$ ipython --no-banner

In [1]: import numpy as np

In [2]: from numpy import linalg as LA

In [3]: np.set_printoptions(precision=2, suppress=True, linewidth=100)

In [4]: M = np.load("a.npy")

In [5]: M
Out[5]: 
array([[ 4.46,  3.7 ,  2.43,  2.97],
       [ 0.54,  2.47,  3.24,  2.89],
       [-2.3 , -1.76, -4.28,  5.1 ],
       [10.31, -2.71,  4.4 , -4.37],
       [-1.48, -2.86, -2.54,  3.11],
       [ 4.11,  2.05,  2.27,  2.04],
       [ 0.52, -4.63, -0.86,  0.32],
       [-2.59, -2.54, -4.57,  4.83],
       [ 4.53,  0.32,  1.73,  1.02],
       [11.04, -3.93,  4.1 , -5.27],
       [ 3.61, -2.14, -0.4 ,  0.82],
       [ 5.56,  2.06,  5.29, -0.11],
       [-5.82, -6.67, -5.77,  3.67],
       [ 3.67,  2.05,  0.59,  3.12],
       [-1.15,  1.12,  0.68,  3.94],
       [ 4.19,  3.63,  0.06,  4.34],
       [-1.61, -3.02, -2.45,  2.99],
       [ 5.06, -0.25,  2.22,  0.19]])

In [6]: Xs = M - M.mean(axis=0)

In [7]: V = LA.svd(Xs)[2][:3]

In [8]: M2 = Xs - Xs @ V.T @ V

In [9]: np.round(M2.std(axis=0), 2) + 0
Out[9]: array([0., 0., 0., 0.])

In [10]: round(LA.norm(M2) / LA.norm(Xs), 2)
Out[10]: np.float64(0.0)

In [11]: np.round(np.cov(Xs @ V.T, rowvar=False), 2) + 0
Out[11]: 
array([[34.87,  0.  ,  0.  ],
       [ 0.  , 11.4 ,  0.  ],
       [ 0.  ,  0.  ,  1.58]])

In [12]: O, R = LA.qr(M)

In [13]: O @ R
Out[13]: 
array([[ 4.46,  3.7 ,  2.43,  2.97],
       [ 0.54,  2.47,  3.24,  2.89],
       [-2.3 , -1.76, -4.28,  5.1 ],
       [10.31, -2.71,  4.4 , -4.37],
       [-1.48, -2.86, -2.54,  3.11],
       [ 4.11,  2.05,  2.27,  2.04],
       [ 0.52, -4.63, -0.86,  0.32],
       [-2.59, -2.54, -4.57,  4.83],
       [ 4.53,  0.32,  1.73,  1.02],
       [11.04, -3.93,  4.1 , -5.27],
       [ 3.61, -2.14, -0.4 ,  0.82],
       [ 5.56,  2.06,  5.29, -0.11],
       [-5.82, -6.67, -5.77,  3.67],
       [ 3.67,  2.05,  0.59,  3.12],
       [-1.15,  1.12,  0.68,  3.94],
       [ 4.19,  3.63,  0.06,  4.34],
       [-1.61, -3.02, -2.45,  2.99],
       [ 5.06, -0.25,  2.22,  0.19]])

In [14]: O.shape, R.shape
Out[14]: ((18, 4), (4, 4))

In [15]: print(np.abs(np.diag(R)))
[20.94 12.81  6.34 10.16]

In [16]: np.round(O.T @ O, 2) + 0
Out[16]: 
array([[1., 0., 0., 0.],
       [0., 1., 0., 0.],
       [0., 0., 1., 0.],
       [0., 0., 0., 1.]])

In [17]: print(round(np.trace(O @ O.T), 2))
4.0
